% ipython --no-banner

In [1]: import numpy as np

In [2]: from numpy import linalg as LA

In [3]: np.set_printoptions(precision=2, suppress=True, linewidth=200, sign=" ")

In [4]: F = np.loadtxt("block1.csv", delimiter=",")

In [5]: F
Out[5]: 
array([[-1.  ,  0.1 , -0.7 ,  1.5 ],
       [ 1.89,  0.67, -1.05,  1.29],
       [ 1.6 ,  0.8 , -1.5 ,  1.5 ],
       [ 0.8 , -0.7 , -1.6 ,  1.2 ]])

In [6]: Q, R = LA.qr(F)

In [7]: Q.shape, R.shape
Out[7]: ((4, 4), (4, 4))

In [8]: round(float(abs(R[0, 0])), 2), round(LA.norm(F[:, 0]), 2)
Out[8]: (2.79, np.float64(2.79))

In [9]: Q @ R
Out[9]: 
array([[-1.  ,  0.1 , -0.7 ,  1.5 ],
       [ 1.89,  0.67, -1.05,  1.29],
       [ 1.6 ,  0.8 , -1.5 ,  1.5 ],
       [ 0.8 , -0.7 , -1.6 ,  1.2 ]])

In [10]: np.abs(np.diag(R))
Out[10]: array([ 2.79,  1.06,  1.77,  0.42])

In [11]: np.round(Q.T @ Q, 2) + 0
Out[11]: 
array([[ 1.,  0.,  0.,  0.],
       [ 0.,  1.,  0.,  0.],
       [ 0.,  0.,  1.,  0.],
       [ 0.,  0.,  0.,  1.]])

In [12]: A = np.loadtxt("case10.csv", delimiter=",")

In [13]: A
Out[13]: 
array([[ 0.6 , -0.35,  0.01, -0.06,  0.14,  0.17, -0.13, -0.22],
       [-0.35,  0.45,  0.03,  0.15,  0.21, -0.11,  0.13, -0.16],
       [ 0.01,  0.03,  0.42, -0.15,  0.28, -0.24, -0.26,  0.13],
       [-0.06,  0.15, -0.15,  0.48,  0.22,  0.37,  0.04,  0.12],
       [ 0.14,  0.21,  0.28,  0.22,  0.62,  0.05, -0.17, -0.12],
       [ 0.17, -0.11, -0.24,  0.37,  0.05,  0.42,  0.03,  0.1 ],
       [-0.13,  0.13, -0.26,  0.04, -0.17,  0.03,  0.24, -0.23],
       [-0.22, -0.16,  0.13,  0.12, -0.12,  0.1 , -0.23,  0.76]])

In [14]: A.reshape(2, -1)
Out[14]: 
array([[ 0.6 , -0.35,  0.01, -0.06,  0.14,  0.17, -0.13, -0.22, -0.35,  0.45,  0.03,  0.15,  0.21, -0.11,  0.13, -0.16,  0.01,  0.03,  0.42, -0.15,  0.28, -0.24, -0.26,  0.13, -0.06,  0.15, -0.15,
         0.48,  0.22,  0.37,  0.04,  0.12],
       [ 0.14,  0.21,  0.28,  0.22,  0.62,  0.05, -0.17, -0.12,  0.17, -0.11, -0.24,  0.37,  0.05,  0.42,  0.03,  0.1 , -0.13,  0.13, -0.26,  0.04, -0.17,  0.03,  0.24, -0.23, -0.22, -0.16,  0.13,
         0.12, -0.12,  0.1 , -0.23,  0.76]])

In [15]: A.reshape(-1, 2)
Out[15]: 
array([[ 0.6 , -0.35],
       [ 0.01, -0.06],
       [ 0.14,  0.17],
       [-0.13, -0.22],
       [-0.35,  0.45],
       [ 0.03,  0.15],
       [ 0.21, -0.11],
       [ 0.13, -0.16],
       [ 0.01,  0.03],
       [ 0.42, -0.15],
       [ 0.28, -0.24],
       [-0.26,  0.13],
       [-0.06,  0.15],
       [-0.15,  0.48],
       [ 0.22,  0.37],
       [ 0.04,  0.12],
       [ 0.14,  0.21],
       [ 0.28,  0.22],
       [ 0.62,  0.05],
       [-0.17, -0.12],
       [ 0.17, -0.11],
       [-0.24,  0.37],
       [ 0.05,  0.42],
       [ 0.03,  0.1 ],
       [-0.13,  0.13],
       [-0.26,  0.04],
       [-0.17,  0.03],
       [ 0.24, -0.23],
       [-0.22, -0.16],
       [ 0.13,  0.12],
       [-0.12,  0.1 ],
       [-0.23,  0.76]])

In [16]: blk = A.reshape(8, 2, -1)

In [17]: blk.sum(axis=1)
Out[17]: 
array([[ 0.74, -0.19, -0.12, -0.28],
       [-0.14,  0.34,  0.16, -0.01],
       [ 0.29, -0.21,  0.16, -0.02],
       [ 0.16,  0.51, -0.12,  0.61],
       [ 0.76,  0.26,  0.11,  0.1 ],
       [ 0.22,  0.31, -0.21,  0.46],
       [-0.3 ,  0.16, -0.01, -0.2 ],
       [-0.34, -0.06, -0.1 ,  0.88]])

In [18]: np.einsum("ihd,ihd->ih", blk, blk)
Out[18]: 
array([[ 0.49,  0.11],
       [ 0.35,  0.1 ],
       [ 0.2 ,  0.22],
       [ 0.28,  0.2 ],
       [ 0.19,  0.43],
       [ 0.23,  0.19],
       [ 0.1 ,  0.14],
       [ 0.1 ,  0.65]])

In [19]: blk.shape
Out[19]: (8, 2, 4)

In [20]: blk[:, 0]
Out[20]: 
array([[ 0.6 , -0.35,  0.01, -0.06],
       [-0.35,  0.45,  0.03,  0.15],
       [ 0.01,  0.03,  0.42, -0.15],
       [-0.06,  0.15, -0.15,  0.48],
       [ 0.14,  0.21,  0.28,  0.22],
       [ 0.17, -0.11, -0.24,  0.37],
       [-0.13,  0.13, -0.26,  0.04],
       [-0.22, -0.16,  0.13,  0.12]])

In [21]: np.einsum("ihd,jhd->hij", blk, blk).shape
Out[21]: (2, 8, 8)
